>>> import numpy as np
>>> np.set_printoptions(precision=1, suppress=True, linewidth=100, legacy="1.25")
>>> feats = np.loadtxt("sample10.csv", delimiter=",")
>>> feats
array([[0., 6., 8., 0., 0., 7.],
       [2., 2., 6., 0., 0., 3.],
       [6., 0., 2., 8., 7., 0.],
       [3., 0., 5., 2., 1., 1.],
       [1., 4., 7., 0., 0., 5.],
       [3., 0., 5., 2., 1., 1.],
       [5., 0., 3., 6., 5., 0.],
       [5., 0., 3., 6., 5., 0.],
       [3., 0., 5., 2., 1., 1.],
       [4., 0., 4., 4., 3., 0.],
       [1., 4., 7., 0., 0., 5.],
       [0., 6., 8., 0., 0., 7.],
       [5., 0., 3., 6., 5., 0.],
       [0., 6., 8., 0., 0., 7.],
       [4., 0., 4., 4., 3., 0.],
       [2., 2., 6., 0., 0., 3.],
       [3., 0., 5., 2., 1., 1.],
       [0., 6., 8., 0., 0., 7.],
       [2., 2., 6., 0., 0., 3.],
       [0., 6., 8., 0., 0., 7.]])
>>> out = feats / np.linalg.norm(feats, axis=1, keepdims=True)
>>> cov = out @ out.T
>>> round(np.degrees(np.arccos(np.clip(cov[0, 7], -1, 1))), 1)
78.4
>>> np.linalg.norm(out, axis=1)
array([1., 1., 1., 1., 1., 1., 1., 1., 1., 1., 1., 1., 1., 1., 1., 1., 1., 1., 1., 1.])
>>> np.argwhere(np.triu(np.abs(cov) > 0.95, 1))
array([[ 0,  4],
       [ 0, 10],
       [ 0, 11],
       [ 0, 13],
       [ 0, 17],
       [ 0, 19],
       [ 1,  4],
       [ 1, 10],
       [ 1, 15],
       [ 1, 18],
       [ 2,  6],
       [ 2,  7],
       [ 2, 12],
       [ 3,  5],
       [ 3,  8],
       [ 3, 16],
       [ 4, 10],
       [ 4, 11],
       [ 4, 13],
       [ 4, 15],
       [ 4, 17],
       [ 4, 18],
       [ 4, 19],
       [ 5,  8],
       [ 5, 16],
       [ 6,  7],
       [ 6,  9],
       [ 6, 12],
       [ 6, 14],
       [ 7,  9],
       [ 7, 12],
       [ 7, 14],
       [ 8, 16],
       [ 9, 12],
       [ 9, 14],
       [10, 11],
       [10, 13],
       [10, 15],
       [10, 17],
       [10, 18],
       [10, 19],
       [11, 13],
       [11, 17],
       [11, 19],
       [12, 14],
       [13, 17],
       [13, 19],
       [15, 18],
       [17, 19]])
>>> U, sig, VT = np.linalg.svd(feats)
>>> np.argmax(sig[:-1] / (sig[1:] + 1e-6)) + 1
5
>>> out = U[:, :5] @ np.diag(sig[:5]) @ VT[:5]
>>> np.linalg.matrix_rank(out)
5
>>> np.round(np.abs(feats - out).max(), 1)
0.0
>>> np.linalg.matrix_rank(feats, rtol=0.05)
3
>>> round(float(np.linalg.norm(feats - out) / np.linalg.norm(feats)), 1)
0.0
>>> round(float(np.linalg.norm(feats - out, 2)), 1), round(float(sig[5]), 1)
(0.0, 0.0)
>>> cen = feats - feats.mean(axis=0)
>>> U, sig, VT = np.linalg.svd(cen, full_matrices=False)
>>> sig.round(1) + 0
array([24.2,  8.3,  1.1,  0.6,  0. ,  0. ])
>>> np.round(cen.mean(axis=0), 1) + 0
array([0., 0., 0., 0., 0., 0.])
>>> np.round(sig ** 2 / (sig ** 2).sum(), 1) + 0
array([0.9, 0.1, 0. , 0. , 0. , 0. ])
>>> np.abs(U[:, 0]).argmax()
2
>>> rank = np.linalg.matrix_rank(feats)
>>> rank
5
>>> null = np.linalg.svd(feats)[2][rank:].T
>>> [int(np.linalg.matrix_rank(feats[:i])) for i in range(1, len(feats) + 1)]
[1, 2, 3, 4, 4, 4, 5, 5, 5, 5, 5, 5, 5, 5, 5, 5, 5, 5, 5, 5]
>>> np.round(feats @ null, 1) + 0
array([[0.],
       [0.],
       [0.],
       [0.],
       [0.],
       [0.],
       [0.],
       [0.],
       [0.],
       [0.],
       [0.],
       [0.],
       [0.],
       [0.],
       [0.],
       [0.],
       [0.],
       [0.],
       [0.],
       [0.]])
>>> np.linalg.matrix_rank(feats.T @ feats), np.linalg.matrix_rank(feats @ feats.T)
(5, 5)
>>> [int(np.linalg.matrix_rank(np.delete(feats, i, axis=0))) for i in range(20)]
[5, 5, 5, 5, 5, 5, 5, 5, 5, 5, 5, 5, 5, 5, 5, 5, 5, 5, 5, 5]
>>> null.shape
(6, 1)
>>> np.round(null[:, 0] / null[np.abs(null[:, 0]).round(6).argmax(), 0], 1) + 0
array([-0.6, -0.5,  0.4, -0.5,  1. ,  0. ])
>>> np.allclose(feats @ null, 0)
True
>>> w1 = np.array([[-3, 8, -9, 4, 6],
...     [1, 3, 4, -6, -6],
...     [-7, -5, 2, -5, 7],
...     [3, 9, -5, -8, 8],
...     [-4, 2, -8, 2, -9],
...     [-2, 7, 1, 5, 1]])
>>> c = np.array([3, 4, -1, 5, 2])
>>> hid = np.maximum(feats @ w1 + c, 0)
>>> hid
array([[  0.,  31.,  46.,   0.,  29.],
       [  0.,  17.,   4.,   0.,  47.],
       [  0., 128.,   0.,   0.,  53.],
       [  0.,  30.,   0.,   0.,  63.],
       [  0.,  24.,  25.,   0.,  38.],
       [  0.,  30.,   0.,   0.,  63.],
       [  0.,  93.,   0.,   0.,  56.],
       [  0.,  93.,   0.,   0.,  56.],
       [  0.,  30.,   0.,   0.,  63.],
       [  0.,  58.,   0.,   0.,  59.],
       [  0.,  24.,  25.,   0.,  38.],
       [  0.,  31.,  46.,   0.,  29.],
       [  0.,  93.,   0.,   0.,  56.],
       [  0.,  31.,  46.,   0.,  29.],
       [  0.,  58.,   0.,   0.,  59.],
       [  0.,  17.,   4.,   0.,  47.],
       [  0.,  30.,   0.,   0.,  63.],
       [  0.,  31.,  46.,   0.,  29.],
       [  0.,  17.,   4.,   0.,  47.],
       [  0.,  31.,  46.,   0.,  29.]])
>>> (hid > 0).mean(axis=0)
array([0. , 1. , 0.5, 0. , 1. ])
>>> cent = np.array([[0, 3, -2], [-3, 1, 2], [2, 1, 3], [1, -3, -3], [2, -1, 0]])
>>> hid @ cent
array([[  57.,   48.,  200.],
       [  51.,  -26.,   46.],
       [-278.,   75.,  256.],
       [  36.,  -33.,   60.],
       [  54.,   11.,  123.],
       [  36.,  -33.,   60.],
       [-167.,   37.,  186.],
       [-167.,   37.,  186.],
       [  36.,  -33.,   60.],
       [ -56.,   -1.,  116.],
       [  54.,   11.,  123.],
       [  57.,   48.,  200.],
       [-167.,   37.,  186.],
       [  57.,   48.,  200.],
       [ -56.,   -1.,  116.],
       [  51.,  -26.,   46.],
       [  36.,  -33.,   60.],
       [  57.,   48.,  200.],
       [  51.,  -26.,   46.],
       [  57.,   48.,  200.]])
>>> w1 @ cent
array([[-26, -28, -17],
       [-19,  34,  34],
       [ 28, -16,  25],
       [-29,  29,  21],
       [-38, -15, -18],
       [-12, -14,   6]])
>>> (hid @ cent).round(6).argmax(axis=1)
array([2, 0, 2, 2, 2, 2, 2, 2, 2, 2, 2, 2, 2, 2, 2, 0, 2, 2, 0, 2])
>>> F = np.load("a.npy")
>>> F
array([[ 1,  0,  0,  0,  0],
       [ 0,  2,  0,  0,  0],
       [ 0,  0, -2,  0,  0],
       [ 0,  0,  0, -3,  0],
       [ 0,  0,  0,  0, -1]])
>>> vec = np.array([1, 3, 0, 2, 3])
>>> y = F @ vec
>>> c, lr = np.zeros(5), 1 / np.linalg.norm(F, 2) ** 2
>>> for i in range(6):
...     c -= lr * F.T @ (F @ c - y)
...     if i % 2 == 0: print(i, round(np.linalg.norm(F @ c - y), 1))
... 
0 4.4
2 2.4
4 1.8
>>> c
array([0.5, 2.9, 0. , 2. , 1.5])
>>> mat = np.load("case13.npy")
>>> mat.round(1) + 0
array([[ 0.5,  0.3,  0.2,  0.3,  0.1,  0. ],
       [ 0.3,  0.3, -0.2,  0.2,  0.3,  0. ],
       [ 0.2, -0.2,  0.8,  0.1, -0.3,  0.1],
       [ 0.3,  0.2,  0.1,  0.1,  0.1,  0. ],
       [ 0.1,  0.3, -0.3,  0.1,  0.2,  0. ],
       [ 0. ,  0. ,  0.1,  0. ,  0. ,  0. ]])
>>> vec = np.array([3, 1, 8, 9, 6, 0])
>>> mat @ vec
array([7.2, 2.9, 5.9, 3.6, 0.7, 0.3])
>>> np.trace(mat)
2.0
>>> U, sig, VT = np.linalg.svd(mat)
>>> V = VT[:(sig > 1e-8).sum()]
>>> rng = np.random.default_rng(38422)
>>> vec = mat[0] + 2 * mat[5] + rng.integers(2) * np.eye(6)[2]
>>> vec.round(1) + 0
array([0.5, 0.3, 0.4, 0.3, 0.1, 0. ])
>>> np.round(np.diag(V.T @ V), 1) + 0
array([0.5, 0.3, 0.8, 0.1, 0.2, 0. ])
>>> round(np.linalg.norm(vec - V.T @ V @ vec), 1)
0.0
>>> np.linalg.matrix_rank(np.vstack([mat, vec]))
2
>>> np.allclose(V.T @ V @ vec, vec)
True
>>> np.round(V.T @ V, 1) + 0
array([[ 0.5,  0.3,  0.2,  0.3,  0.1,  0. ],
       [ 0.3,  0.3, -0.2,  0.2,  0.3,  0. ],
       [ 0.2, -0.2,  0.8,  0.1, -0.3,  0.1],
       [ 0.3,  0.2,  0.1,  0.1,  0.1,  0. ],
       [ 0.1,  0.3, -0.3,  0.1,  0.2,  0. ],
       [ 0. ,  0. ,  0.1,  0. ,  0. ,  0. ]])
>>> np.round(np.linalg.matrix_power(mat, 3), 1) + 0
array([[ 0.5,  0.3,  0.2,  0.3,  0.1,  0. ],
       [ 0.3,  0.3, -0.2,  0.2,  0.3,  0. ],
       [ 0.2, -0.2,  0.8,  0.1, -0.3,  0.1],
       [ 0.3,  0.2,  0.1,  0.1,  0.1,  0. ],
       [ 0.1,  0.3, -0.3,  0.1,  0.2,  0. ],
       [ 0. ,  0. ,  0.1,  0. ,  0. ,  0. ]])
>>> np.round(np.sort(np.abs(np.linalg.eigvals(mat))), 1) + 0
array([0., 0., 0., 0., 1., 1.])
>>> np.trace(mat)
2.0
>>> A = 0.2 ** np.abs(np.subtract.outer(np.arange(10), np.arange(10)))
>>> A.round(1) + 0
array([[1. , 0.2, 0. , 0. , 0. , 0. , 0. , 0. , 0. , 0. ],
       [0.2, 1. , 0.2, 0. , 0. , 0. , 0. , 0. , 0. , 0. ],
       [0. , 0.2, 1. , 0.2, 0. , 0. , 0. , 0. , 0. , 0. ],
       [0. , 0. , 0.2, 1. , 0.2, 0. , 0. , 0. , 0. , 0. ],
       [0. , 0. , 0. , 0.2, 1. , 0.2, 0. , 0. , 0. , 0. ],
       [0. , 0. , 0. , 0. , 0.2, 1. , 0.2, 0. , 0. , 0. ],
       [0. , 0. , 0. , 0. , 0. , 0.2, 1. , 0.2, 0. , 0. ],
       [0. , 0. , 0. , 0. , 0. , 0. , 0.2, 1. , 0.2, 0. ],
       [0. , 0. , 0. , 0. , 0. , 0. , 0. , 0.2, 1. , 0.2],
       [0. , 0. , 0. , 0. , 0. , 0. , 0. , 0. , 0.2, 1. ]])
>>> vec = np.array([0, -2, 5, 4, 6, -2, 4, -9, 4, 8])
>>> y = A @ vec
>>> y
array([-0.2, -0.8,  5.6,  6.1,  6.7, -0.1,  2.3, -7.1,  4. ,  8.5])
>>> np.round(np.linalg.solve(A, -2 * y), 1) + 0
array([  0.,   4., -10.,  -8., -12.,   4.,  -8.,  18.,  -8., -16.])
>>> np.round(np.linalg.solve(A, y + A[:, 7]), 1) + 0
array([ 0., -2.,  5.,  4.,  6., -2.,  4., -8.,  4.,  8.])
>>> np.round(np.linalg.solve(A.T, A[5]), 1) + 0
array([0., 0., 0., 0., 0., 1., 0., 0., 0., 0.])
